$ python3 -q
>>> import numpy as np
>>> np.set_printoptions(suppress=True, linewidth=200)
>>> rnd = lambda a: np.round(a, 3) + 0
>>> E = np.loadtxt("w.csv", delimiter=",")
>>> E
array([[1., 1., 1., 2., 1., 2.],
       [2., 1., 1., 1., 2., 1.],
       [1., 2., 1., 1., 1., 2.],
       [2., 1., 2., 1., 1., 1.],
       [1., 2., 1., 2., 1., 1.],
       [1., 1., 2., 1., 2., 1.]])
>>> E @ (-1.0) ** np.arange(6)
array([-2.,  2., -2.,  2., -2.,  2.])
>>> print(np.allclose(E @ E.T, E.T @ E))
True
>>> rnd(np.linalg.det(E))
np.float64(-16.0)
>>> E.inv()
Traceback (most recent call last):
  File "<python-input-8>", line 1, in <module>
    E.inv()
    ^^^^^
AttributeError: 'numpy.ndarray' object has no attribute 'inv'
>>> (E + E.T) / 2
array([[1. , 1.5, 1. , 2. , 1. , 1.5],
       [1.5, 1. , 1.5, 1. , 2. , 1. ],
       [1. , 1.5, 1. , 1.5, 1. , 2. ],
       [2. , 1. , 1.5, 1. , 1.5, 1. ],
       [1. , 2. , 1. , 1.5, 1. , 1.5],
       [1.5, 1. , 2. , 1. , 1.5, 1. ]])
>>> np.allclose(E, E.T)
False
>>> print(rnd(np.linalg.matrix_power(E, 4)))
[[685. 680. 685. 680. 686. 680.]
 [680. 685. 680. 685. 680. 686.]
 [686. 680. 685. 680. 685. 680.]
 [680. 686. 680. 685. 680. 685.]
 [685. 680. 686. 680. 685. 680.]
 [680. 685. 680. 686. 680. 685.]]
>>> print((E - E.T) / 2)
[[ 0.  -0.5  0.   0.   0.   0.5]
 [ 0.5  0.  -0.5  0.   0.   0. ]
 [ 0.   0.5  0.  -0.5  0.   0. ]
 [ 0.   0.   0.5  0.  -0.5  0. ]
 [ 0.   0.   0.   0.5  0.  -0.5]
 [-0.5  0.   0.   0.   0.5  0. ]]
>>> E @ E
array([[11., 10., 12., 10., 11., 10.],
       [10., 11., 10., 12., 10., 11.],
       [11., 10., 11., 10., 12., 10.],
       [10., 11., 10., 11., 10., 12.],
       [12., 10., 11., 10., 11., 10.],
       [10., 12., 10., 11., 10., 11.]])
>>> u = np.array([-8, 1, -9, 5, 9, -2]) + 0.5
>>> W0 = np.eye(6) - 2 * np.outer(u, u) / (u @ u)
>>> rnd(W0)
array([[ 0.556,  0.089, -0.503,  0.325,  0.562, -0.089],
       [ 0.089,  0.982,  0.101, -0.065, -0.112,  0.018],
       [-0.503,  0.101,  0.43 ,  0.369,  0.637, -0.101],
       [ 0.325, -0.065,  0.369,  0.761, -0.412,  0.065],
       [ 0.562, -0.112,  0.637, -0.412,  0.288,  0.112],
       [-0.089,  0.018, -0.101,  0.065,  0.112,  0.982]])
>>> left, sv, vt = np.linalg.svd(W0, full_matrices=False)
>>> print(rnd(left.T @ W0 @ vt.T))
[[1. 0. 0. 0. 0. 0.]
 [0. 1. 0. 0. 0. 0.]
 [0. 0. 1. 0. 0. 0.]
 [0. 0. 0. 1. 0. 0.]
 [0. 0. 0. 0. 1. 0.]
 [0. 0. 0. 0. 0. 1.]]
>>> rnd(np.cumsum(sv ** 2) / np.sum(sv ** 2))
array([0.167, 0.333, 0.5  , 0.667, 0.833, 1.   ])
>>> (sv > 1e-8).sum()
np.int64(6)
>>> rnd(sv / sv[0])
array([1., 1., 1., 1., 1., 1.])
>>> np.allclose(left * sv @ vt, W0)
True
>>> data = np.load("test3.npy")
>>> data
array([[ 0.,  1., -1.],
       [ 1.,  0.,  0.],
       [-1.,  0.,  0.]])
>>> rng = np.random.default_rng(6185)
>>> idx = rng.permutation(3)
>>> idx
array([2, 0, 1])
>>> B = data[idx][:, idx]
>>> rnd(np.linalg.det(B)), rnd(np.linalg.det(data[idx]))
(np.float64(0.0), np.float64(0.0))
>>> B
array([[ 0., -1.,  0.],
       [-1.,  0.,  1.],
       [ 0.,  1.,  0.]])
>>> print(np.diag(B))
[0. 0. 0.]
>>> np.trace(B)
np.float64(0.0)
>>> A = np.load("mat.npy")
>>> A
array([[ 0,  7,  6,  7],
       [-6,  3,  1,  4],
       [-1, -2, -5, -4],
       [-6,  3,  1,  4],
       [ 3, -7,  9,  4]])
>>> w, V = np.linalg.eigh(W0)
>>> x0 = np.array([3, 2, -1, -3, -2, -2])
>>> print(rnd(x0 @ W0 @ x0 / (x0 @ x0)), rnd(w[0]), rnd(w[-1]))
0.518 -1.0 1.0
>>> rnd(np.linalg.eigvalsh(W0[1:, 1:]))
array([-0.556,  1.   ,  1.   ,  1.   ,  1.   ])
>>> left, sv, vt = np.linalg.svd(A)
>>> print(rnd(sv))
[15.73  13.012  6.499  0.178]
>>> np.argmax(sv[:-1] / (sv[1:] + 1e-6)) + 1
np.int64(3)
>>> B = left[:, :3] @ np.diag(sv[:3]) @ vt[:3]
>>> print(rnd(np.linalg.norm(A - B) / np.linalg.norm(A)))
0.008
>>> np.linalg.matrix_rank(B)
np.int64(3)
>>> np.linalg.matrix_rank(A, rtol=0.05)
np.int64(3)
>>> left, sv, vt = np.linalg.svd(A, full_matrices=False)
>>> np.abs(left[:, 0]).round(6).argmax()
np.int64(0)
>>> np.allclose(left * sv @ vt, A)
True
>>> rnd(np.abs(vt[0]))
array([0.16 , 0.324, 0.644, 0.674])
>>> (sv > 1e-8).sum()
np.int64(4)
>>> left.shape, sv.shape, vt.shape
((5, 4), (4,), (4, 4))
>>> W1 = np.array([[0, 8, -4], [-1, 4, -2], [-7, 1, 8], [-8, -5, -4]])
>>> b = np.array([-5, 8, 2])
>>> H = np.maximum(A @ W1 + b, 0)
>>> print((H > 0).mean(axis=0))
[0.2 0.4 0.8]
>>> (H > 0).astype(int)
array([[0, 1, 1],
       [0, 0, 1],
       [1, 1, 0],
       [0, 0, 1],
       [0, 0, 1]])
>>> Z = np.array([[2, -3, -2], [2, -2, 0], [2, 2, -3]])
>>> (H @ Z).round(6).argmax(axis=1)
array([0, 0, 0, 0, 0])
>>> H @ Z
array([[  30,    2,  -24],
       [  24,   24,  -36],
       [ 142, -206, -128],
       [  24,   24,  -36],
       [ 120,  120, -180]])
>>> mat = np.load("out0.npy")
>>> mat
array([[ 4,  4,  4,  4,  4,  4],
       [ 4,  8,  8,  8,  8,  8],
       [ 4,  8, 12, 12, 12, 12],
       [ 4,  8, 12, 16, 16, 16],
       [ 4,  8, 12, 16, 20, 20],
       [ 4,  8, 12, 16, 20, 24]])
>>> idx = rng.permutation(6)
>>> B = mat[:, idx] * rng.choice([-1, 1], 6)
>>> print(B)
[[ 4  4 -4  4  4  4]
 [ 8  8 -8  4  8  8]
 [12 12 -8  4 12 12]
 [16 16 -8  4 12 16]
 [20 20 -8  4 12 16]
 [24 20 -8  4 12 16]]
>>> left, _, vt = np.linalg.svd(mat.T @ B)
>>> rnd(np.linalg.lstsq(mat, B)[0])
array([[ 0.,  0.,  0.,  1.,  0.,  0.],
       [ 0.,  0., -1.,  0.,  0.,  0.],
       [ 0.,  0.,  0.,  0.,  1.,  0.],
       [ 0.,  0.,  0.,  0.,  0.,  1.],
       [ 0.,  1.,  0.,  0.,  0.,  0.],
       [ 1.,  0.,  0.,  0.,  0.,  0.]])
>>> rnd(left @ vt)
array([[ 0.,  0.,  0.,  1.,  0.,  0.],
       [ 0.,  0., -1.,  0.,  0.,  0.],
       [ 0.,  0.,  0.,  0.,  1.,  0.],
       [ 0.,  0.,  0.,  0.,  0.,  1.],
       [ 0.,  1.,  0.,  0.,  0.,  0.],
       [ 1.,  0.,  0.,  0.,  0.,  0.]])
>>> x0 = np.ones(6)
>>> for _ in range(7):
...     x0 = mat @ x0
...     x0 /= np.linalg.norm(x0)
...     print(round(x0 @ mat @ x0, 3))
... 
68.739
68.826
68.827
68.827
68.827
68.827
68.827
>>> rnd(np.linalg.eigvalsh(mat)[-1])
np.float64(68.827)
>>> arr = (rng.random((7, 7)) < 0.3) + np.eye(7)
>>> arr /= arr.sum(axis=1, keepdims=True)
>>> print(rnd(arr))
[[0.5   0.    0.    0.25  0.    0.25  0.   ]
 [0.25  0.5   0.    0.25  0.    0.    0.   ]
 [0.    0.333 0.667 0.    0.    0.    0.   ]
 [0.333 0.333 0.    0.333 0.    0.    0.   ]
 [0.333 0.    0.    0.    0.333 0.    0.333]
 [0.    0.    0.    0.    0.    1.    0.   ]
 [0.    0.    0.333 0.    0.333 0.    0.333]]
>>> np.argsort(-np.linalg.norm(arr, axis=0).round(6), kind="stable")[:3]
array([5, 2, 0])
>>> rnd(np.linalg.norm(arr, 2) / np.linalg.norm(arr))
np.float64(0.59)
>>> np.linalg.cond(arr) > 100
np.True_
